$ ipython --no-banner

In [1]: import numpy as np

In [2]: np.set_printoptions(precision=2, suppress=True, linewidth=100)

In [3]: other = np.array([[-2, -3], [3, 0], [-2, 3], [3, -1], [-3, -3], [1, 1], [-1, -1]])

In [4]: W2 = np.array([[1, 3, 1, 0], [1, 2, 1, 1]])

In [5]: rng = np.random.default_rng(37620)

In [6]: A = other @ W2 + 0.1 * rng.normal(size=(7, 4))

In [7]: print(A)
[[ -4.98 -11.97  -4.92  -3.03]
 [  3.08   8.75   2.95   0.06]
 [  1.11   0.14   0.99   3.05]
 [  1.99   6.86   1.98  -1.02]
 [ -5.89 -14.94  -6.17  -2.92]
 [  2.     4.93   2.09   1.16]
 [ -1.98  -5.05  -2.1   -1.02]]

In [8]: vec = np.array([2, 3, 2, 3])

In [9]: rhs = A @ vec

In [10]: coef, lr = np.zeros(4), 1 / np.linalg.norm(A, 2) ** 2

In [11]: for i in range(20):
    ...:     coef -= lr * A.T @ (A @ coef - rhs)
    ...:     if i % 5 == 0: print(i, round(np.linalg.norm(A @ coef - rhs), 2))
    ...: 
0 10.88
5 9.55
10 8.39
15 7.36

In [12]: print(coef)
[1.68 3.48 1.7  1.6 ]

In [13]: print(np.round(np.linalg.cond(A), 2))
261.85

In [14]: left, sig, Vt = np.linalg.svd(A)

In [15]: print(sig)
[26.8   4.3   0.25  0.1 ]

In [16]: print(np.argmax(sig[:-1] / (sig[1:] + 1e-6)) + 1)
2

In [17]: other = left[:, :2] @ np.diag(sig[:2]) @ Vt[:2]

In [18]: print(np.linalg.matrix_rank(A, rtol=0.05))
2

In [19]: print(round(np.linalg.norm(A - other, 2), 2), np.round(sig[2], 2))
0.25 0.25

In [20]: print(np.linalg.matrix_rank(other))
2

In [21]: feats = np.load("case19.npy")

In [22]: print(feats)
[[0. 2. 4.]
 [2. 0. 0.]
 [4. 0. 0.]]

In [23]: # rank 2

In [24]: evals, V = np.linalg.eigh(feats)

In [25]: print(evals)
[-4.47  0.    4.47]

In [26]: print(np.abs(V[:, -1]))
[0.71 0.32 0.63]

In [27]: print(np.round(V.T @ V, 2) + 0)
[[1. 0. 0.]
 [0. 1. 0.]
 [0. 0. 1.]]

In [28]: print(np.round(V.T @ feats @ V, 2) + 0)
[[-4.47  0.    0.  ]
 [ 0.    0.    0.  ]
 [ 0.    0.    4.47]]

In [29]: print(np.linalg.eigvalsh(feats + 5 * np.eye(3)))
[0.53 5.   9.47]

In [30]: print((evals > 1e-8).sum(), (evals < -1e-8).sum())
1 1

In [31]: print(evals.sum(), np.trace(feats))
0.0 0.0

In [32]: print(np.linalg.eigvalsh(feats @ feats))
[ 0. 20. 20.]

In [33]: print(np.abs(V[:, -1]).round(6).argmax())
0

In [34]: X = np.loadtxt("m.csv", delimiter=",")

In [35]: print(X)
[[ -1.  -1.  -1.  -1.  -1.  -1.  -1.  -1.  -1.  -1.]
 [ -1.  -2.  -2.  -2.  -2.  -2.  -2.  -2.  -2.  -2.]
 [ -1.  -2.  -3.  -3.  -3.  -3.  -3.  -3.  -3.  -3.]
 [ -1.  -2.  -3.  -4.  -4.  -4.  -4.  -4.  -4.  -4.]
 [ -1.  -2.  -3.  -4.  -5.  -5.  -5.  -5.  -5.  -5.]
 [ -1.  -2.  -3.  -4.  -5.  -6.  -6.  -6.  -6.  -6.]
 [ -1.  -2.  -3.  -4.  -5.  -6.  -7.  -7.  -7.  -7.]
 [ -1.  -2.  -3.  -4.  -5.  -6.  -7.  -8.  -8.  -8.]
 [ -1.  -2.  -3.  -4.  -5.  -6.  -7.  -8.  -9.  -9.]
 [ -1.  -2.  -3.  -4.  -5.  -6.  -7.  -8.  -9. -10.]]

In [36]: # equal to its transpose

In [37]: f = np.array([-1, -9])

In [38]: print(np.correlate(X[2], X[1], "full"))
[ 2.  6. 12. 18. 24. 30. 36. 42. 48. 53. 50. 45. 39. 33. 27. 21. 15.  9.  3.]

In [39]: print(np.array([np.convolve(row, f, "same") for row in X]))
[[ 1. 10. 10. 10. 10. 10. 10. 10. 10. 10.]
 [ 1. 11. 20. 20. 20. 20. 20. 20. 20. 20.]
 [ 1. 11. 21. 30. 30. 30. 30. 30. 30. 30.]
 [ 1. 11. 21. 31. 40. 40. 40. 40. 40. 40.]
 [ 1. 11. 21. 31. 41. 50. 50. 50. 50. 50.]
 [ 1. 11. 21. 31. 41. 51. 60. 60. 60. 60.]
 [ 1. 11. 21. 31. 41. 51. 61. 70. 70. 70.]
 [ 1. 11. 21. 31. 41. 51. 61. 71. 80. 80.]
 [ 1. 11. 21. 31. 41. 51. 61. 71. 81. 90.]
 [ 1. 11. 21. 31. 41. 51. 61. 71. 81. 91.]]

In [40]: print(np.cross(X[2, :3], X[1, :3]))
[-2.  1.  0.]

In [41]: J = np.load("x.npy")

In [42]: print(J)
[[3 0 0]
 [0 3 0]
 [0 0 1]]

In [43]: # triangular, det is the product of the diagonal

In [44]: Lm = np.linalg.cholesky(J)

In [45]: print(Lm)
[[1.73 0.   0.  ]
 [0.   1.73 0.  ]
 [0.   0.   1.  ]]

In [46]: print(np.round(np.prod(np.diag(Lm)) ** 2, 2), np.round(np.linalg.det(J), 2))
9.0 9.0

In [47]: m1 = np.load("data.npy")

In [48]: print(m1)
[[-0.13 -0.33  0.06 -0.62]
 [-0.18  7.19  0.05  0.27]
 [ 0.03 -4.53  0.01  1.65]
 [-0.22  6.36  0.03  0.67]
 [-0.22 -7.05 -0.03  1.53]
 [ 0.34  2.31  0.    0.63]
 [-0.05  5.99 -0.07  0.7 ]
 [-0.02 -4.48 -0.03 -0.35]
 [ 0.19  1.25 -0.06  0.93]
 [-0.35 -2.53 -0.04 -0.02]
 [-0.12  3.3  -0.08 -0.96]
 [-0.2   8.78 -0.04 -1.03]
 [ 0.06 -4.25 -0.07  0.99]
 [-0.34  1.4  -0.01  0.4 ]
 [ 0.02 -4.76 -0.03 -0.74]
 [-0.4   0.36 -0.07 -0.96]
 [ 0.23 -2.7   0.1   0.91]
 [-0.03 -2.07  0.05 -0.09]
 [-0.11 -5.84  0.03  1.71]
 [ 0.14 -3.84  0.02 -0.44]
 [ 0.21  3.43 -0.04  0.32]
 [-0.06 -0.93 -0.01  2.04]]

In [49]: f = np.array([-3, 3, -3])

In [50]: print(np.array([np.convolve(row, f, "same") for row in J]))
[[ 9 -9  0]
 [-9  9 -9]
 [ 0 -3  3]]

In [51]: print(np.convolve(J[0], f))
[-9  9 -9  0  0]

In [52]: print(np.correlate(J[0], J[2], "full"))
[3 0 0 0 0]

In [53]: cov = np.cov(m1, rowvar=False)

In [54]: print(round(float(np.corrcoef(m1[:, 2], m1[:, 0])[0, 1]), 2))
0.17

In [55]: print(np.median(m1, axis=0))
[-0.06 -0.63 -0.02  0.36]

In [56]: print(np.argsort(-m1.std(axis=0).round(6), kind="stable"))
[1 3 0 2]

In [57]: print(np.polyfit(m1[:, 2], m1[:, 0], 1))
[ 0.69 -0.05]
